$ python -q
>>> import numpy as np
>>> import numpy.linalg as la
>>> np.set_printoptions(precision=2, suppress=True, linewidth=140, sign=" ")
>>> A = np.load("m.npy")
>>> A
array([[ 0,  0,  0],
       [ 0, -2,  0],
       [-1, -1,  2]])
>>> x = np.array([2, -2, -2])
>>> A @ np.eye(3)[1]
array([ 0., -2., -1.])
>>> A @ x
array([ 0,  4, -4])
>>> np.sign((A @ x).round(6))
array([ 0,  1, -1])
>>> A @ (2 * x)
array([ 0,  8, -8])
>>> la.norm(A @ x) <= la.norm(A, 2) * la.norm(x) + 1e-9
np.True_
>>> Y = np.array([[0, -2, -3], [-3, -3, 1]])
>>> W2 = np.kron(Y, A)
>>> W2
array([[ 0,  0,  0,  0,  0,  0,  0,  0,  0],
       [ 0,  0,  0,  0,  4,  0,  0,  6,  0],
       [ 0,  0,  0,  2,  2, -4,  3,  3, -6],
       [ 0,  0,  0,  0,  0,  0,  0,  0,  0],
       [ 0,  6,  0,  0,  6,  0,  0, -2,  0],
       [ 3,  3, -6,  3,  3, -6, -1, -1,  2]])
>>> la.matrix_rank(W2)
np.int64(4)
>>> blk = np.stack([W2, -1 * W2, W2[::-1]])
>>> (blk @ W2.T).shape
(3, 6, 6)
>>> la.matrix_rank(blk)
array([ 4,  4,  4])
>>> rk = la.matrix_rank(A)
>>> rk
np.int64(2)
>>> N = la.svd(A)[2][rk:].T
>>> [int(la.matrix_rank(A[:, :j + 1])) for j in range(3)]
[1, 2, 2]
>>> np.round(N @ N.T, 2) + 0
array([[ 0.8,  0. ,  0.4],
       [ 0. ,  0. ,  0. ],
       [ 0.4,  0. ,  0.2]])
>>> [int(la.matrix_rank(np.delete(A, i, axis=0))) for i in range(3)]
[2, 1, 1]
>>> np.allclose(A @ N, 0)
True
>>> la.matrix_rank(A.T @ A), la.matrix_rank(A @ A.T)
(np.int64(2), np.int64(2))
>>> Y = np.array([[0, 1, 2, 3], [2, 0, 1, 2], [1, 1, 1, 2], [0, 1, 3, 3]])
>>> M = Y - Y.T
>>> M
array([[ 0, -1,  1,  3],
       [ 1,  0,  0,  1],
       [-1,  0,  0, -1],
       [-3, -1,  1,  0]])
>>> np.round(la.det(2 * M), 2), round(float(la.det(M)), 2)
(np.float64(0.0), 0.0)
>>> np.round(la.det(M[::-1]), 2)
np.float64(0.0)
>>> np.round(la.eigvals(M).sum().real, 2)
np.float64(-0.0)
>>> np.round(la.det(M.T), 2)
np.float64(0.0)
>>> feats = np.load("data.npy")
>>> feats
array([[  3,   4,   5,   6,   7,   8],
       [  9,  10,  11,  12,  13,  14],
       [ 15,  16,  17,  18,  19,  20],
       [ 21,  22,  23,  24,  25,  26]])
>>> # rows and columns are dependent
>>> Uu, s, vt = la.svd(feats)
>>> np.argmax(s[:-1] / (s[1:] + 1e-6)) + 1
np.int64(2)
>>> Y = Uu[:, :2] @ np.diag(s[:2]) @ vt[:2]
>>> np.round(np.abs(feats - Y).max(), 2)
np.float64(0.0)
>>> round(la.norm(feats - Y) / la.norm(feats), 2)
np.float64(0.0)
